In [1]: import numpy as np

In [2]: import numpy.linalg as la

In [3]: np.set_printoptions(precision=2, suppress=True, linewidth=120)

In [4]: rd = lambda a: np.round(a, 2) + 0

In [5]: A = np.load("data.npy")

In [6]: A
Out[6]: 
array([[ 7.94,  1.94,  6.01, -4.9 ,  2.99,  0.04],
       [ 8.03,  2.05,  5.92, -5.01,  2.96, -0.02],
       [ 8.05,  2.07,  6.03, -4.93,  2.97,  0.01],
       [ 7.97,  2.07,  5.99, -5.06,  2.91, -0.02],
       [ 7.96,  1.98,  6.01, -5.  ,  2.97,  0.04],
       [ 7.99,  2.02,  5.96, -5.05,  3.11,  0.11],
       [ 8.01,  2.  ,  5.99, -5.02,  3.01,  0.03],
       [ 7.93,  2.05,  5.99, -5.03,  3.04,  0.  ],
       [ 8.08,  1.96,  6.13, -4.99,  3.02,  0.03],
       [ 7.98,  1.92,  6.01, -4.87,  2.95, -0.02],
       [ 8.05,  1.97,  6.07, -5.02,  2.95,  0.02],
       [ 7.99,  1.99,  6.06, -4.99,  3.1 , -0.01],
       [ 8.  ,  2.11,  6.06, -5.04,  3.05, -0.08],
       [ 7.97,  2.04,  6.01, -4.97,  3.05, -0.03],
       [-0.99, -7.04,  5.98,  1.97,  7.  , -3.02],
       [-0.97, -7.13,  5.97,  2.  ,  7.  , -2.98],
       [-1.06, -6.99,  6.  ,  2.08,  6.98, -2.95],
       [-1.02, -6.96,  6.  ,  1.99,  6.96, -3.07],
       [-1.06, -6.94,  6.07,  1.96,  7.04, -3.05],
       [-1.02, -7.07,  5.91,  1.99,  6.92, -2.97],
       [-0.99, -6.96,  6.02,  2.01,  6.87, -3.  ],
       [-1.1 , -6.96,  6.01,  2.03,  6.98, -3.06],
       [-0.93, -6.99,  6.01,  2.02,  6.98, -2.93],
       [-0.98, -6.89,  5.97,  2.02,  7.  , -3.05],
       [-1.06, -7.12,  6.07,  2.01,  6.99, -3.01],
       [-1.03, -7.03,  6.01,  1.98,  6.98, -3.09],
       [-0.9 , -7.03,  5.95,  2.11,  7.07, -3.06],
       [-1.04, -7.01,  6.02,  2.04,  7.1 , -3.02]])

In [7]: P = A @ la.solve(A.T @ A, A.T)

In [8]: rd(np.trace(P))
Out[8]: np.float64(6.0)
